$ python -q
>>> import numpy as np
>>> import numpy.linalg as la
>>> np.set_printoptions(precision=2, suppress=True, linewidth=120, legacy="1.25")
>>> M = np.loadtxt("m.csv", delimiter=",")
>>> M
array([[-1.54,  1.16,  0.93,  0.14,  0.19, -1.42, -1.11,  1.07],
       [-0.82, -0.01, -0.51, -1.04,  0.57,  1.16,  1.72, -1.54],
       [-1.25,  0.25, -0.34, -1.1 ,  0.66,  0.94,  1.62, -1.44],
       [-2.08,  1.31,  0.85, -0.26,  0.44, -1.14, -0.57,  0.59],
       [-2.31,  1.08,  0.35, -0.94,  0.77, -0.14,  0.73, -0.59],
       [-2.06,  0.84,  0.11, -1.07,  0.78,  0.26,  1.13, -0.96],
       [ 1.94, -0.74, -0.02,  1.1 , -0.78, -0.4 , -1.25,  1.07],
       [-1.54,  1.16,  0.93,  0.14,  0.19, -1.42, -1.11,  1.07],
       [ 0.86, -0.88, -0.89, -0.5 ,  0.07,  1.51,  1.49, -1.39],
       [ 2.25, -1.02, -0.28,  0.99, -0.78,  0.02, -0.86,  0.71],
       [-2.17,  1.32,  0.81, -0.35,  0.5 , -1.05, -0.42,  0.46],
       [ 0.89, -0.89, -0.9 , -0.48,  0.06,  1.51,  1.48, -1.38],
       [-1.79,  1.24,  0.91, -0.03,  0.3 , -1.32, -0.9 ,  0.88],
       [-0.3 ,  0.62,  0.81,  0.72, -0.26, -1.47, -1.66,  1.53],
       [ 0.07, -0.5 , -0.76, -0.8 ,  0.33,  1.44,  1.71, -1.56],
       [-2.33,  1.31,  0.7 , -0.57,  0.62, -0.8 , -0.05,  0.13],
       [-2.34,  1.13,  0.4 , -0.9 ,  0.76, -0.24,  0.63, -0.5 ],
       [-2.32,  1.31,  0.71, -0.55,  0.61, -0.82, -0.09,  0.16],
       [ 0.66,  0.1 ,  0.56,  1.  , -0.53, -1.22, -1.73,  1.56],
       [-1.93,  0.73,  0.01, -1.1 ,  0.77,  0.42,  1.26, -1.09],
       [-2.23,  1.33,  0.78, -0.43,  0.54, -0.98, -0.31,  0.35],
       [ 2.37, -1.28, -0.62,  0.69, -0.67,  0.63, -0.17,  0.07],
       [ 0.71, -0.81, -0.88, -0.56,  0.12,  1.51,  1.55, -1.44],
       [-1.69,  0.55, -0.13, -1.12,  0.74,  0.64,  1.43, -1.25],
       [-0.45,  0.69,  0.84,  0.67, -0.21, -1.49, -1.63,  1.5 ],
       [ 2.19, -0.96, -0.22,  1.02, -0.78, -0.08, -0.96,  0.8 ],
       [-0.18,  0.56,  0.78,  0.77, -0.3 , -1.46, -1.69,  1.55],
       [-1.53,  1.15,  0.93,  0.15,  0.18, -1.42, -1.12,  1.07],
       [-2.38,  1.24,  0.55, -0.76,  0.7 , -0.51,  0.32, -0.21],
       [-1.8 ,  1.24,  0.91, -0.03,  0.3 , -1.32, -0.89,  0.87],
       [ 1.2 , -0.23,  0.36,  1.1 , -0.66, -0.97, -1.64,  1.46],
       [ 1.73, -0.58,  0.11,  1.12, -0.75, -0.6 , -1.41,  1.23]])
>>> x = np.array([1, 0, 1, 0, 0, 2, 1, 0])
>>> np.sign((M @ x).round(6))
array([-1.,  1.,  1., -1., -1., -1., -1., -1.,  1.,  1., -1.,  1., -1., -1.,  1., -1., -1., -1., -1.,  1., -1.,  1.,
        1.,  1., -1.,  1., -1., -1., -1., -1., -1., -1.])
>>> U, sv, Vh = la.svd(M)
>>> V = Vh[:(sv > 1e-8).sum()]
>>> rng = np.random.default_rng(5315)
>>> x = M[15] + -2 * M[19] + rng.integers(2) * np.eye(8)[5]
>>> x
array([ 1.52, -0.15,  0.67,  1.63, -0.93, -0.64, -2.57,  2.3 ])
>>> np.allclose(V.T @ V @ x, x)
False
>>> la.cond(M) > 100
True
>>> Xc = M - M.mean(axis=0)
>>> U, sv, Vh = la.svd(Xc, full_matrices=False)
>>> np.abs(U[:, 0]).argmax()
30
>>> sv.round(2) + 0
array([11.71, 11.23,  0.  ,  0.  ,  0.  ,  0.  ,  0.  ,  0.  ])
>>> (np.sign(U[:, 0]) == np.sign(U[0, 0])).astype(int)
array([1, 0, 0, 0, 0, 0, 1, 1, 0, 1, 0, 0, 1, 1, 0, 0, 0, 0, 1, 0, 0, 1, 0, 0, 1, 1, 1, 1, 0, 1, 1, 1])
>>> la.matrix_rank(Xc)
2
>>> arr = np.load("dump.npy")
>>> arr
array([[-1,  2, -1,  2, -2,  2, -1],
       [-2, -2,  2, -2,  1, -1,  0],
       [-1,  1,  1,  1,  2,  1, -2],
       [-1,  2,  1, -1, -1, -2, -2],
       [-1, -2,  0,  2, -2,  2, -1],
       [ 1,  2, -2,  2, -1, -2,  2],
       [ 1,  0,  0, -2,  1,  0, -2],
       [ 0, -1,  0, -1, -1,  1,  1],
       [ 2,  2,  1,  2,  1,  1, -1],
       [-1, -1,  2, -2, -1, -1, -2],
       [-2,  1, -1, -1, -2,  0,  0]])
>>> x = np.array([1, 0, -2, 3, -2, 3, -3])
>>> h = np.maximum(arr @ x, 0)
>>> arr * (h > 1e-9)[:, None]
array([[-1,  2, -1,  2, -2,  2, -1],
       [ 0,  0,  0,  0,  0,  0,  0],
       [-1,  1,  1,  1,  2,  1, -2],
       [ 0,  0,  0,  0,  0,  0,  0],
       [-1, -2,  0,  2, -2,  2, -1],
       [ 1,  2, -2,  2, -1, -2,  2],
       [ 0,  0,  0,  0,  0,  0,  0],
       [ 0,  0,  0,  0,  0,  0,  0],
       [ 2,  2,  1,  2,  1,  1, -1],
       [ 0,  0,  0,  0,  0,  0,  0],
       [-2,  1, -1, -1, -2,  0,  0]])
>>> h
array([20,  0,  5,  0, 18,  1,  0,  0, 10,  0,  1])
